% python3 -q
>>> import numpy as np
>>> import numpy.linalg as la
>>> np.set_printoptions(suppress=True, linewidth=200)
>>> K = np.load("arr.npy")
>>> print(K)
[[6 0 0 0 0 0]
 [0 0 0 0 9 0]
 [0 0 0 0 0 2]
 [0 0 0 4 0 0]
 [0 8 0 0 0 0]
 [0 0 1 0 0 0]]
>>> other = K / np.sqrt((K ** 2).mean(axis=1, keepdims=True))
>>> print(other[0].round(1))
[2.4 0.  0.  0.  0.  0. ]
>>> print(K[:, 1] @ K[:, 2])
0
>>> print(K @ K.T)
[[36  0  0  0  0  0]
 [ 0 81  0  0  0  0]
 [ 0  0  4  0  0  0]
 [ 0  0  0 16  0  0]
 [ 0  0  0  0 64  0]
 [ 0  0  0  0  0  1]]
>>> print(K.T @ K)
[[36  0  0  0  0  0]
 [ 0 64  0  0  0  0]
 [ 0  0  1  0  0  0]
 [ 0  0  0 16  0  0]
 [ 0  0  0  0 81  0]
 [ 0  0  0  0  0  4]]
>>> O, R = la.qr(K)
>>> print(np.abs(np.diag(R)))
[6. 8. 1. 4. 9. 2.]
>>> print(R)
[[ 6.  0.  0.  0.  0.  0.]
 [ 0. -8.  0.  0.  0.  0.]
 [ 0.  0. -1.  0.  0.  0.]
 [ 0.  0.  0.  4.  0.  0.]
 [ 0.  0.  0.  0. -9.  0.]
 [ 0.  0.  0.  0.  0. -2.]]
>>> print(np.allclose(R.T @ R, K.T @ K))
True
>>> print(np.round(la.det(K), 1))
3456.0
>>> print(np.allclose(K, K.T))
False
>>> print((K + K.T) / 2)
[[6.  0.  0.  0.  0.  0. ]
 [0.  0.  0.  0.  8.5 0. ]
 [0.  0.  0.  0.  0.  1.5]
 [0.  0.  0.  4.  0.  0. ]
 [0.  8.5 0.  0.  0.  0. ]
 [0.  0.  1.5 0.  0.  0. ]]
>>> F = np.array([[-5, 4, 0, 4],
...     [-6, 3, -1, 3],
...     [-5, 4, 0, 4],
...     [-5, 4, 0, 4],
...     [-6, 3, -1, 3],
...     [-7, 2, -2, 2]])
>>> print(F)
[[-5  4  0  4]
 [-6  3 -1  3]
 [-5  4  0  4]
 [-5  4  0  4]
 [-6  3 -1  3]
 [-7  2 -2  2]]
>>> print(np.round(np.trace(la.pinv(F) @ F), 1))
2.0
>>> print(la.lstsq(F[:-1].T, F[-1])[2])
2
>>> print(np.round(F @ la.pinv(F) @ F, 1) + 0)
[[-5.  4.  0.  4.]
 [-6.  3. -1.  3.]
 [-5.  4.  0.  4.]
 [-5.  4.  0.  4.]
 [-6.  3. -1.  3.]
 [-7.  2. -2.  2.]]
>>> print(np.unique(F.round(6), axis=0).shape)
(3, 4)
>>> Uu, s, vt = la.svd(F)
>>> print(np.argmax(s[:-1] / (s[1:] + 1e-6)) + 1)
2
>>> other = Uu[:, :2] @ np.diag(s[:2]) @ vt[:2]
>>> print(round(np.abs(F - other).max(), 1))
0.0
>>> print(la.matrix_rank(F, rtol=0.05))
2
>>> print(round(la.norm(F - other) / la.norm(F), 1))
0.0
